$ python -q
>>> import numpy as np
>>> np.set_printoptions(precision=3, suppress=True, linewidth=160)
>>> tidy = lambda a: np.round(a, 3) + 0
>>> K = np.load("mat.npy")
>>> print(K)
[[ 2  3  0  0  0  0]
 [ 3  4  0  0  0  0]
 [ 0 -1  0  0  0  0]
 [ 0  0  2  3  0  0]
 [ 0  0  3  4  0  0]
 [ 0  0  0 -1  0  0]
 [ 0  0  0  0  2  3]
 [ 0  0  0  0  3  4]
 [ 0  0  0  0  0 -1]]
>>> B = np.c_[K[:, :1] @ np.array([[2]]), np.array([9, 0, -3, 4, 8, 1, -4, 8, -4])]
>>> print(B)
[[ 4  9]
 [ 6  0]
 [ 0 -3]
 [ 0  4]
 [ 0  8]
 [ 0  1]
 [ 0 -4]
 [ 0  8]
 [ 0 -4]]
>>> print(tidy(np.linalg.norm(np.linalg.qr(K)[0].T @ B, axis=0) ** 2 / ((B ** 2).sum(axis=0) + 1e-12)))
[1.   0.57]
>>> print(tidy(np.linalg.norm(B - K @ np.linalg.lstsq(K, B)[0], axis=0)))
[ 0.   10.72]
>>> hat = K @ np.linalg.solve(K.T @ K, K.T)
>>> print(tidy(np.linalg.eigvalsh(hat)))
[0. 0. 0. 1. 1. 1. 1. 1. 1.]
>>> print(tidy(np.diag(hat)))
[0.357 0.714 0.929 0.357 0.714 0.929 0.357 0.714 0.929]
>>> print(np.linalg.matrix_rank(np.eye(9) - hat))
3
>>> print(tidy(hat))
[[ 0.357  0.429 -0.214  0.     0.     0.     0.     0.     0.   ]
 [ 0.429  0.714  0.143  0.     0.     0.     0.     0.     0.   ]
 [-0.214  0.143  0.929  0.     0.     0.     0.     0.     0.   ]
 [ 0.     0.     0.     0.357  0.429 -0.214  0.     0.     0.   ]
 [ 0.     0.     0.     0.429  0.714  0.143  0.     0.     0.   ]
 [ 0.     0.     0.    -0.214  0.143  0.929  0.     0.     0.   ]
 [ 0.     0.     0.     0.     0.     0.     0.357  0.429 -0.214]
 [ 0.     0.     0.     0.     0.     0.     0.429  0.714  0.143]
 [ 0.     0.     0.     0.     0.     0.    -0.214  0.143  0.929]]
>>> O, R = np.linalg.qr(K)
>>> print(tidy(O))
[[-0.555  0.222  0.     0.     0.     0.   ]
 [-0.832 -0.148  0.     0.     0.     0.   ]
 [ 0.    -0.964  0.     0.     0.     0.   ]
 [ 0.     0.    -0.555 -0.222  0.     0.   ]
 [ 0.     0.    -0.832  0.148  0.     0.   ]
 [ 0.     0.     0.     0.964  0.     0.   ]
 [ 0.     0.     0.     0.    -0.555 -0.222]
 [ 0.     0.     0.     0.    -0.832  0.148]
 [ 0.     0.     0.     0.     0.     0.964]]
>>> print(tidy(O @ R))
[[ 2.  3.  0.  0.  0.  0.]
 [ 3.  4.  0.  0.  0.  0.]
 [ 0. -1.  0.  0.  0.  0.]
 [ 0.  0.  2.  3.  0.  0.]
 [ 0.  0.  3.  4.  0.  0.]
 [ 0.  0.  0. -1.  0.  0.]
 [ 0.  0.  0.  0.  2.  3.]
 [ 0.  0.  0.  0.  3.  4.]
 [ 0.  0.  0.  0.  0. -1.]]
>>> print(tidy(np.abs(np.diag(R))))
[3.606 1.038 3.606 1.038 3.606 1.038]
>>> print(np.trace(O @ O.T))
6.0
>>> print(tidy(abs(R[0, 0])), tidy(np.linalg.norm(K[:, 0])))
3.606 3.606
>>> print(np.allclose(R.T @ R, K.T @ K))
True
>>> print(O.shape, R.shape)
(9, 6) (6, 6)
>>> U, s, Vh = np.linalg.svd(K)
>>> print(tidy(s))
[6.216 6.216 6.216 0.602 0.602 0.602]
>>> B = U[:, :3] @ np.diag(s[:3]) @ Vh[:3]
>>> print(tidy(np.abs(K - B).max()))
0.47
>>> print(np.linalg.matrix_rank(B))
3
